$ python -q
>>> import numpy as np
>>> np.set_printoptions(suppress=True, linewidth=100)
>>> tidy = lambda a: np.round(a, 1) + 0
>>> arr = np.loadtxt("block3.csv", delimiter=",")
>>> arr
array([[ -1.,   2.,  -3., -15.,   0.,   3.,  -3.,   1.,   3.],
       [  3.,   1.,   2.,   0.,   1.,  -3.,   0.,   2.,  -3.],
       [ -1.,   1.,  -3.,   5.,  -3.,   1.,   1.,  -2.,  -2.],
       [  0.,  -2.,  -3.,   5.,   2.,  -3.,   1.,  -1.,   0.],
       [  1.,   1.,   3., -15.,   1.,  -1.,  -3.,  -1.,  -2.],
       [ -1.,  -3.,  -2.,  -5.,  -1.,  -1.,  -1.,  -2.,  -1.],
       [  3.,   1.,   1.,   5.,  -1.,   2.,   1.,  -2.,   2.],
       [  0.,   2.,  -1., -10.,   1.,   2.,  -2.,  -2.,   3.],
       [ -2.,  -2.,  -2.,  10.,  -1.,   2.,   2.,   1.,   1.],
       [ -1.,  -2.,  -3.,  15.,   0.,   1.,   3.,   3.,   2.],
       [  0.,  -3.,  -1.,   0.,   2.,   3.,   0.,  -2.,   1.],
       [  1.,   0.,  -3., -15.,  -2.,   0.,  -3.,  -3.,  -2.],
       [ -1.,   1.,   3.,   5.,   2.,  -3.,   1.,  -1.,  -2.]])
>>> arr @ arr
Traceback (most recent call last):
  File "<python-input-5>", line 1, in <module>
    arr @ arr
    ~~~~^~~~~
ValueError: matmul: Input operand 1 has a mismatch in its core dimension 0, with gufunc signature (n?,k),(k,m?)->(n?,m?) (size 13 is different from 9)
>>> cov = arr.T @ arr
>>> tidy(np.linalg.eigvalsh(cov)[::-1])
array([1292.3,  138.6,   68.3,   41.2,   34.8,   19.2,   17.4,    5.4,    0. ])
>>> (arr @ arr.T).shape
(13, 13)
>>> np.linalg.matrix_rank(cov)
np.int64(8)
>>> np.allclose(cov, cov.T)
True
>>> cov
array([[  29.,   12.,   21.,  -40.,    3.,   -9.,   -8.,   -5.,   -9.],
       [  12.,   43.,   23.,  -95.,   -3.,    0.,  -19.,    0.,   -1.],
       [  21.,   23.,   78.,  -10.,   20.,  -29.,   -2.,    8.,  -23.],
       [ -40.,  -95.,  -10., 1225.,    0.,  -25.,  245.,  100.,   20.],
       [   3.,   -3.,   20.,    0.,   31.,  -14.,    0.,    6.,    4.],
       [  -9.,    0.,  -29.,  -25.,  -14.,   61.,   -5.,   -5.,   42.],
       [  -8.,  -19.,   -2.,  245.,    0.,   -5.,   49.,   20.,    4.],
       [  -5.,    0.,    8.,  100.,    6.,   -5.,   20.,   47.,    8.],
       [  -9.,   -1.,  -23.,   20.,    4.,   42.,    4.,    8.,   54.]])
>>> np.trace(cov), (arr ** 2).sum()
(np.float64(1617.0), np.float64(1617.0))
>>> rng = np.random.default_rng(899809)
>>> theta = np.sort(rng.uniform(-2, 2, 11))
>>> m1 = np.c_[theta, theta ** 2, theta ** 3] @ np.array([[2, -3, 3], [3, -1, -3], [-2, -1, -3]])
>>> tidy(m1)
array([[ 16.3,   7.5,   1.6],
       [ -0.3,   0.8,  -1.1],
       [ -0.2,   0.3,  -0.3],
       [  0. ,  -0.1,   0.1],
       [  0.2,  -0.2,   0.2],
       [  0.3,  -0.4,   0.3],
       [  0.6,  -0.8,   0.5],
       [  3. ,  -5.1,  -3.1],
       [  3.2,  -6.4,  -5.3],
       [  3.3,  -6.6,  -5.6],
       [  1.8, -14.1, -21.1]])
>>> A2 = m1 + rng.integers(-2, 3, (11, 2)) @ rng.integers(-2, 3, (2, 3))
>>> tidy(A2)
array([[ 12.3,  10.5,   1.6],
       [  3.7,   2.8,   2.9],
       [ -0.2,  -4.7,  -4.3],
       [  0. ,  -0.1,   0.1],
       [ -3.8,   2.8,   0.2],
       [ -1.7,  -6.4,  -5.7],
       [  3.6,  -1.8,   1.5],
       [  5. ,  -4.1,  -1.1],
       [  9.2,  -8.4,  -3.3],
       [  7.3,  -4.6,  -1.6],
       [ -3.2, -14.1, -24.1]])
>>> np.linalg.matrix_rank(A2 - m1, tol=1e-8)
np.int64(2)
>>> tidy(np.linalg.svd(A2 - m1, compute_uv=False))
array([14.7, 11.1,  0. ])
>>> tidy(np.abs(A2 - m1).sum(axis=1))
array([ 7., 10.,  9.,  0.,  7., 14.,  5.,  5., 10., 10.,  8.])
>>> tidy(A2 - m1)
array([[-4.,  3.,  0.],
       [ 4.,  2.,  4.],
       [ 0., -5., -4.],
       [ 0.,  0.,  0.],
       [-4.,  3.,  0.],
       [-2., -6., -6.],
       [ 3., -1.,  1.],
       [ 2.,  1.,  2.],
       [ 6., -2.,  2.],
       [ 4.,  2.,  4.],
       [-5.,  0., -3.]])
